$ ipython --no-banner

In [1]: import numpy as np

In [2]: np.set_printoptions(suppress=True, linewidth=100)

In [3]: E = np.loadtxt("test19.csv", delimiter=",")

In [4]: E
Out[4]: 
array([[ 0.978,  5.006,  8.884,  1.772,  3.88 ,  7.915, -0.056,  2.029],
       [ 1.068,  5.076,  9.153,  1.966,  3.895,  8.019,  0.222,  2.028],
       [ 1.057,  5.006,  9.001,  2.034,  3.914,  7.949, -0.054,  2.012],
       [ 1.05 ,  5.013,  8.952,  1.929,  3.959,  8.072, -0.183,  2.119],
       [ 0.991,  4.886,  8.957,  2.12 ,  3.927,  8.018, -0.064,  2.075],
       [ 1.011,  5.1  ,  9.002,  2.033,  4.17 ,  8.016, -0.113,  1.922],
       [ 1.13 ,  5.074,  8.982,  1.952,  3.913,  7.89 , -0.092,  1.798],
       [ 0.94 ,  5.22 ,  8.971,  1.895,  3.925,  7.937,  0.037,  2.112],
       [ 4.961,  9.121,  3.897,  5.998,  0.078,  6.145,  2.114,  0.027],
       [ 5.054,  8.758,  3.962,  5.847, -0.063,  6.031,  1.965, -0.111],
       [ 4.887,  8.944,  4.119,  6.015,  0.002,  5.897,  1.914, -0.104],
       [ 4.864,  9.04 ,  3.885,  5.962, -0.059,  6.11 ,  1.973,  0.054],
       [ 5.108,  9.019,  3.816,  6.016, -0.146,  6.018,  1.923,  0.062],
       [ 5.036,  9.246,  4.017,  6.113, -0.19 ,  6.083,  1.93 , -0.091],
       [ 5.037,  8.985,  3.944,  5.939,  0.084,  6.011,  1.965, -0.024],
       [ 5.072,  8.879,  3.951,  5.885,  0.021,  5.808,  1.925, -0.051]])

In [5]: rng = np.random.default_rng(82945)

In [6]: labels = rng.permutation(8)

In [7]: M2 = E[:, labels] * rng.choice([-1, 1], 8)

In [8]: M2
Out[8]: 
array([[-1.772,  7.915, -0.978,  2.029,  0.056,  3.88 ,  8.884, -5.006],
       [-1.966,  8.019, -1.068,  2.028, -0.222,  3.895,  9.153, -5.076],
       [-2.034,  7.949, -1.057,  2.012,  0.054,  3.914,  9.001, -5.006],
       [-1.929,  8.072, -1.05 ,  2.119,  0.183,  3.959,  8.952, -5.013],
       [-2.12 ,  8.018, -0.991,  2.075,  0.064,  3.927,  8.957, -4.886],
       [-2.033,  8.016, -1.011,  1.922,  0.113,  4.17 ,  9.002, -5.1  ],
       [-1.952,  7.89 , -1.13 ,  1.798,  0.092,  3.913,  8.982, -5.074],
       [-1.895,  7.937, -0.94 ,  2.112, -0.037,  3.925,  8.971, -5.22 ],
       [-5.998,  6.145, -4.961,  0.027, -2.114,  0.078,  3.897, -9.121],
       [-5.847,  6.031, -5.054, -0.111, -1.965, -0.063,  3.962, -8.758],
       [-6.015,  5.897, -4.887, -0.104, -1.914,  0.002,  4.119, -8.944],
       [-5.962,  6.11 , -4.864,  0.054, -1.973, -0.059,  3.885, -9.04 ],
       [-6.016,  6.018, -5.108,  0.062, -1.923, -0.146,  3.816, -9.019],
       [-6.113,  6.083, -5.036, -0.091, -1.93 , -0.19 ,  4.017, -9.246],
       [-5.939,  6.011, -5.037, -0.024, -1.965,  0.084,  3.944, -8.985],
       [-5.885,  5.808, -5.072, -0.051, -1.925,  0.021,  3.951, -8.879]])

In [9]: Uu, _, VT = np.linalg.svd(E.T @ M2)

In [10]: print(np.round(np.linalg.lstsq(E, M2)[0], 3) + 0)
[[ 0.  0. -1.  0.  0.  0.  0.  0.]
 [ 0.  0.  0.  0.  0.  0.  0. -1.]
 [ 0.  0.  0.  0.  0.  0.  1.  0.]
 [-1.  0.  0.  0.  0.  0.  0.  0.]
 [ 0.  0.  0.  0.  0.  1.  0.  0.]
 [ 0.  1.  0.  0.  0.  0.  0.  0.]
 [ 0.  0.  0.  0. -1.  0.  0.  0.]
 [ 0.  0.  0.  1.  0.  0.  0.  0.]]

In [11]: np.round(Uu @ VT, 3) + 0
Out[11]: 
array([[ 0.,  0., -1.,  0.,  0.,  0.,  0.,  0.],
       [ 0.,  0.,  0.,  0.,  0.,  0.,  0., -1.],
       [ 0.,  0.,  0.,  0.,  0.,  0.,  1.,  0.],
       [-1.,  0.,  0.,  0.,  0.,  0.,  0.,  0.],
       [ 0.,  0.,  0.,  0.,  0.,  1.,  0.,  0.],
       [ 0.,  1.,  0.,  0.,  0.,  0.,  0.,  0.],
       [ 0.,  0.,  0.,  0., -1.,  0.,  0.,  0.],
       [ 0.,  0.,  0.,  1.,  0.,  0.,  0.,  0.]])
